>>> import numpy as np
>>> from numpy import linalg as LA
>>> np.set_printoptions(suppress=True, linewidth=160)
>>> def rd(a):
...     return np.round(a, 2) + 0
... 
>>> E = np.load("mat.npy")
>>> print(E)
[[ 0.03 -0.1  -0.21]
 [ 0.24 -0.66 -0.93]
 [-0.32  0.8   0.98]
 [ 0.09 -0.29 -0.56]
 [ 0.06 -0.2  -0.4 ]
 [-0.06  0.2   0.4 ]
 [ 0.32 -0.8  -0.98]
 [-0.18  0.54  0.85]
 [-0.24  0.66  0.93]
 [ 0.54 -0.96 -1.  ]
 [ 0.15 -0.46 -0.78]
 [-0.09  0.29  0.56]
 [ 0.29 -0.76 -0.97]]
>>> Y = np.c_[E[:, :2] @ np.array([[-2, 0], [-1, -1]]), np.array([-2, -3, 1, -2, -1, 1, 0, 0, -2, 0, -2, 2, 3])]
>>> print(rd(Y))
[[ 0.04  0.1  -2.  ]
 [ 0.18  0.66 -3.  ]
 [-0.16 -0.8   1.  ]
 [ 0.11  0.29 -2.  ]
 [ 0.08  0.2  -1.  ]
 [-0.08 -0.2   1.  ]
 [ 0.16  0.8   0.  ]
 [-0.18 -0.54  0.  ]
 [-0.18 -0.66 -2.  ]
 [-0.12  0.96  0.  ]
 [ 0.16  0.46 -2.  ]
 [-0.11 -0.29  2.  ]
 [ 0.18  0.76  3.  ]]
>>> print(LA.matrix_rank(np.c_[E, Y]))
4
>>> K = np.load("m.npy")
>>> print(rd(K))
[[-0.27  0.38  0.34  0.35  1.7   0.58 -0.25 -0.16  0.49]
 [ 1.25 -1.   -0.69  0.5   0.39  0.39 -0.4  -0.14 -0.48]
 [-0.45  0.8  -0.47  1.32 -0.4  -0.18 -0.86 -0.33 -0.41]
 [-0.18 -0.09  0.47 -0.61  0.39 -0.53 -0.23 -1.25 -1.15]
 [ 0.   -0.51  0.72  0.81 -0.54  0.49  0.67 -1.12  0.59]
 [ 0.18 -0.51  0.47 -0.19 -0.14 -0.8  -1.32 -0.13  1.02]
 [-0.71 -0.52  0.45 -0.31 -0.43  1.31 -0.83  0.35 -0.46]
 [ 0.18  0.6  -1.01 -0.85 -0.27  0.69 -0.26 -0.93  0.62]
 [-1.25 -1.04 -1.    0.08  0.3  -0.36  0.24 -0.16  0.22]]
>>> print(rd(K[:, 3] @ K[:, 1]))
0.0
>>> print(rd(LA.svd(K, compute_uv=False)))
[2. 2. 2. 2. 2. 2. 2. 2. 2.]
>>> cov = K.T @ K
>>> print(rd(cov))
[[4. 0. 0. 0. 0. 0. 0. 0. 0.]
 [0. 4. 0. 0. 0. 0. 0. 0. 0.]
 [0. 0. 4. 0. 0. 0. 0. 0. 0.]
 [0. 0. 0. 4. 0. 0. 0. 0. 0.]
 [0. 0. 0. 0. 4. 0. 0. 0. 0.]
 [0. 0. 0. 0. 0. 4. 0. 0. 0.]
 [0. 0. 0. 0. 0. 0. 4. 0. 0.]
 [0. 0. 0. 0. 0. 0. 0. 4. 0.]
 [0. 0. 0. 0. 0. 0. 0. 0. 4.]]
>>> print(np.trace(cov), rd((K ** 2).sum()))
36.0 36.0
>>> J = np.loadtxt("layer19.csv", delimiter=",")
>>> print(J)
[[-1.9  2.   1.  -1. ]
 [-1.   2.1  2.   1. ]
 [ 0.  -2.   2.1  2. ]
 [-2.   2.   1.  -0.9]]
>>> print(round(np.log10(LA.cond(J))))
2
>>> print(rd(np.abs(LA.svd(J)[2][-1])))
[0.59 0.02 0.57 0.58]
>>> print(np.argsort(-LA.norm(J, axis=0).round(6), kind="stable")[:3])
[1 2 0]
>>> print(LA.matrix_rank(J, rtol=0.1))
3
>>> print([round(float(x), 2) for x in LA.svd(J, compute_uv=False)[:3]])
[5.19, 3.69, 1.3]
>>> r0 = np.array([1, -5, -1, 3, 1, 1, -5, -2])
>>> rng = np.random.default_rng(34)
>>> mat = np.outer(rng.normal(size=13), r0) + 0.02 * rng.normal(size=(13, 8))
>>> print(rd(mat))
[[ -0.05   0.18   0.02  -0.11  -0.05  -0.02   0.18   0.09]
 [ -1.26   6.28   1.28  -3.77  -1.24  -1.24   6.3    2.51]
 [  2.58 -12.85  -2.59   7.73   2.57   2.56 -12.88  -5.17]
 [  0.48  -2.4   -0.52   1.44   0.49   0.47  -2.39  -0.98]
 [  0.66  -3.2   -0.64   1.92   0.68   0.64  -3.21  -1.31]
 [ -0.22   1.05   0.18  -0.62  -0.17  -0.24   1.03   0.43]
 [  0.05  -0.28  -0.06   0.14   0.01   0.05  -0.27  -0.13]
 [  0.36  -1.72  -0.32   1.01   0.33   0.33  -1.7   -0.68]
 [  0.17  -0.96  -0.22   0.6    0.17   0.17  -0.96  -0.38]
 [ -0.61   3.08   0.59  -1.81  -0.6   -0.58   3.02   1.21]
 [  0.6   -3.09  -0.65   1.84   0.61   0.6   -3.08  -1.26]
 [  0.52  -2.44  -0.49   1.48   0.48   0.48  -2.46  -1.  ]
 [ -0.13   0.61   0.11  -0.33  -0.11  -0.08   0.58   0.22]]
>>> r0 = np.array([4, 1])
>>> print(rd(np.cross(mat[8, :3], mat[10, :3])))
[-0.06 -0.02  0.05]
>>> vec = np.array([0, 2, 1, 2, 2, 0, 0, 2])
>>> h = np.maximum(mat @ vec, 0)
>>> print(rd(np.maximum(mat @ vec, 0) - np.maximum(-mat @ vec, 0)))
[  0.25   8.82 -18.02  -3.44  -4.47   1.56  -0.58  -2.43  -1.36   4.35  -4.46  -3.43   0.9 ]
>>> arr = np.array([[2, 1, -2],
...     [0, 1, 2],
...     [-1, 0, 2],
...     [-1, -1, 1],
...     [1, -1, 0],
...     [0, 2, 2]])
>>> arr[-1] = arr[0] + -2 * arr[1]
>>> print(arr)
[[ 2  1 -2]
 [ 0  1  2]
 [-1  0  2]
 [-1 -1  1]
 [ 1 -1  0]
 [ 2 -1 -6]]
>>> Y = np.c_[arr[:, :2] @ np.array([[0, 0], [3, 2]]), np.array([-5, 6, -3, 1, -6, 3])]
>>> print(Y)
[[ 3  2 -5]
 [ 3  2  6]
 [ 0  0 -3]
 [-3 -2  1]
 [-3 -2 -6]
 [-3 -2  3]]
>>> print(rd(LA.norm(Y - arr @ LA.lstsq(arr, Y)[0], axis=0)))
[0.   0.   8.94]
>>> print(rd(LA.lstsq(arr, Y[:, 0])[0]))
[0. 3. 0.]
>>> lab = rng.permutation(3)
>>> Y = arr[:, lab] * rng.choice([-1, 1], 3)
>>> print(Y)
[[-2  2  1]
 [ 0 -2  1]
 [ 1 -2  0]
 [ 1 -1 -1]
 [-1  0 -1]
 [-2  6 -1]]
>>> left, _, Vt = LA.svd(arr.T @ Y)
>>> print(lab)
[0 2 1]
>>> print(rd(LA.lstsq(arr, Y)[0]))
[[-1.  0.  0.]
 [ 0.  0.  1.]
 [ 0. -1.  0.]]
>>> Q = J.astype(float).copy()
>>> for j in range(4):
...     Q[:, j] -= Q[:, :j] @ (Q[:, :j].T @ Q[:, j])
...     Q[:, j] /= LA.norm(Q[:, j])
... 
>>> print(rd(Q.T @ Q))
[[1. 0. 0. 0.]
 [0. 1. 0. 0.]
 [0. 0. 1. 0.]
 [0. 0. 0. 1.]]
>>> print(rd(Q))
[[-0.65 -0.08 -0.18 -0.73]
 [-0.34  0.42  0.84  0.04]
 [ 0.   -0.89  0.45 -0.01]
 [-0.68 -0.13 -0.24  0.68]]
>>> vec = np.array([1, 0, 3, 2])
>>> print(rd(np.abs(LA.eigvals(Q))))
[1. 1. 1. 1.]
>>> print(rd(LA.norm(vec)), rd(LA.norm(Q @ vec)))
3.74 3.74
>>> print(4 - LA.matrix_rank(Q - np.eye(4), tol=1e-8))
1
>>> vec = np.array([2, 3, 3])
>>> print(arr * vec)
[[  4   3  -6]
 [  0   3   6]
 [ -2   0   6]
 [ -2  -3   3]
 [  2  -3   0]
 [  4  -3 -18]]
>>> print((arr @ vec).argmax())
1
>>> print(arr @ vec)
[  1   9   4  -2  -1 -17]
>>> print(LA.norm(arr @ vec) <= LA.norm(arr, 2) * LA.norm(vec) + 1e-9)
True
>>> W0 = np.array([[7.0, 6.0, 0.0, -6.0],
...     [6.0, 12.0, 0.0, -9.0],
...     [0.0, 0.0, 3.0, 0.0],
...     [-6.0, -9.0, 0.0, 12.0]])
>>> evals, evecs = LA.eigh(W0)
>>> vec = np.array([-1, 1, 2, 1])
>>> print((np.sign(evecs[:, -1].round(6)) == np.sign(evecs[0, -1].round(6))).astype(int))
[1 1 0 0]
>>> print(rd(evecs * np.maximum(evals, 0) @ evecs.T))
[[ 7.  6.  0. -6.]
 [ 6. 12.  0. -9.]
 [ 0.  0.  3.  0.]
 [-6. -9.  0. 12.]]
>>> data = np.loadtxt("run17.csv", delimiter=",")
>>> print(rd(data))
[[ 0.68  0.77 -1.01  2.84 -0.15  3.85]
 [ 1.77  0.12 -2.66  1.47  2.48 -2.54]
 [ 0.99 -0.35 -1.49 -0.47  2.01 -4.17]
 [ 1.41 -0.14 -2.12  0.44  2.33 -3.59]
 [ 1.78  0.67 -2.67  3.2   1.67  1.09]
 [-1.56 -0.75  2.35 -3.31 -1.23 -2.01]
 [-0.87  0.4   1.3   0.71 -1.9   4.28]
 [-1.17  0.27  1.75  0.11 -2.16  3.98]
 [-1.16 -0.79  1.74 -3.2  -0.55 -3.08]
 [-1.58 -0.74  2.38 -3.31 -1.26 -1.94]
 [ 0.43  0.74 -0.64  2.59 -0.47  4.12]
 [ 1.7   0.05 -2.55  1.23  2.47 -2.83]
 [ 1.61  0.73 -2.42  3.3   1.32  1.84]
 [-1.58 -0.74  2.36 -3.31 -1.25 -1.97]
 [-1.86 -0.21  2.78 -1.82 -2.47  2.09]
 [-1.15 -0.79  1.72 -3.19 -0.53 -3.1 ]
 [ 0.75 -0.45 -1.12 -0.93  1.79 -4.35]
 [-1.89 -0.59  2.83 -3.02 -1.95 -0.37]
 [-1.81 -0.65  2.71 -3.17 -1.73 -0.95]
 [ 1.75  0.68 -2.63  3.23  1.6   1.25]
 [ 0.05  0.67 -0.07  2.13 -0.94  4.37]
 [-1.27 -0.79  1.91 -3.26 -0.73 -2.82]
 [ 1.01 -0.34 -1.51 -0.44  2.02 -4.16]
 [-0.88 -0.79  1.32 -3.02 -0.14 -3.57]]
>>> dist = LA.norm(data[:, None] - data[None], axis=-1)
>>> print(np.unravel_index(dist.round(6).argmax(), dist.shape))
(np.int64(9), np.int64(12))
>>> print(np.flatnonzero(dist[2] < dist.mean() / 2))
[ 1  2  3 11 16 22]
>>> print(rd(dist[:5, :5]))
[[0.   7.35 9.04 8.36 3.88]
 [7.35 0.   2.98 1.63 4.14]
 [9.04 2.98 0.   1.38 6.67]
 [8.36 1.63 1.38 0.   5.57]
 [3.88 4.14 6.67 5.57 0.  ]]
>>> print(dist.mean(axis=1).argmax())
20
>>> print(dist[2].round(6).argsort(kind="stable")[:4])
[ 2 22 16  3]
>>> left, sigma, Vt = LA.svd(J)
>>> print(rd(sigma))
[5.19 3.69 1.3  0.08]
>>> Y = left[:, :3] @ np.diag(sigma[:3]) @ Vt[:3]
>>> print(rd(LA.norm(J - Y) / LA.norm(J)))
0.01
>>> X = np.load("x.npy")
>>> print(rd(X))
[[0.39 0.3  0.39]
 [0.3  0.23 0.3 ]
 [0.39 0.3  0.39]]
>>> evals, evecs = LA.eigh(X)
>>> print(rd(LA.svd(X, compute_uv=False)))
[1. 0. 0.]
>>> print(rd(evals))
[0. 0. 1.]
>>> print(rd(LA.eigvalsh(X @ X)))
[0. 0. 1.]
>>> print((evals > 1e-8).sum(), (evals < -1e-8).sum())
1 0
>>> print(rd(evecs.T @ evecs))
[[1. 0. 0.]
 [0. 1. 0.]
 [0. 0. 1.]]
>>> print(np.abs(evecs[:, -1]).round(6).argmax())
0
>>> vec = np.array([2, 2, 1])
>>> print(rd(LA.eigvalsh(2 * X - np.eye(3))))
[-1. -1.  1.]
>>> print(rd(X @ vec))
[1.75 1.34 1.75]
>>> print(rd(X @ X @ vec))
[1.75 1.34 1.75]
>>> Y = np.array([[-2, 3, 3], [-3, -2, 0]])
>>> Z = np.kron(Y, X)
>>> print(Z.shape)
(6, 9)
>>> print(rd(Z))
[[-0.77 -0.59 -0.77  1.16  0.89  1.16  1.16  0.89  1.16]
 [-0.59 -0.45 -0.59  0.89  0.68  0.89  0.89  0.68  0.89]
 [-0.77 -0.59 -0.77  1.16  0.89  1.16  1.16  0.89  1.16]
 [-1.16 -0.89 -1.16 -0.77 -0.59 -0.77  0.    0.    0.  ]
 [-0.89 -0.68 -0.89 -0.59 -0.45 -0.59  0.    0.    0.  ]
 [-1.16 -0.89 -1.16 -0.77 -0.59 -0.77  0.    0.    0.  ]]
>>> print(rd(LA.norm(Z, 2)), rd(LA.norm(Y, 2) * LA.norm(X, 2)))
4.69 4.69
>>> print(LA.matrix_rank(Z))
2
>>> cov = X.T @ X
>>> print(LA.matrix_rank(cov))
1
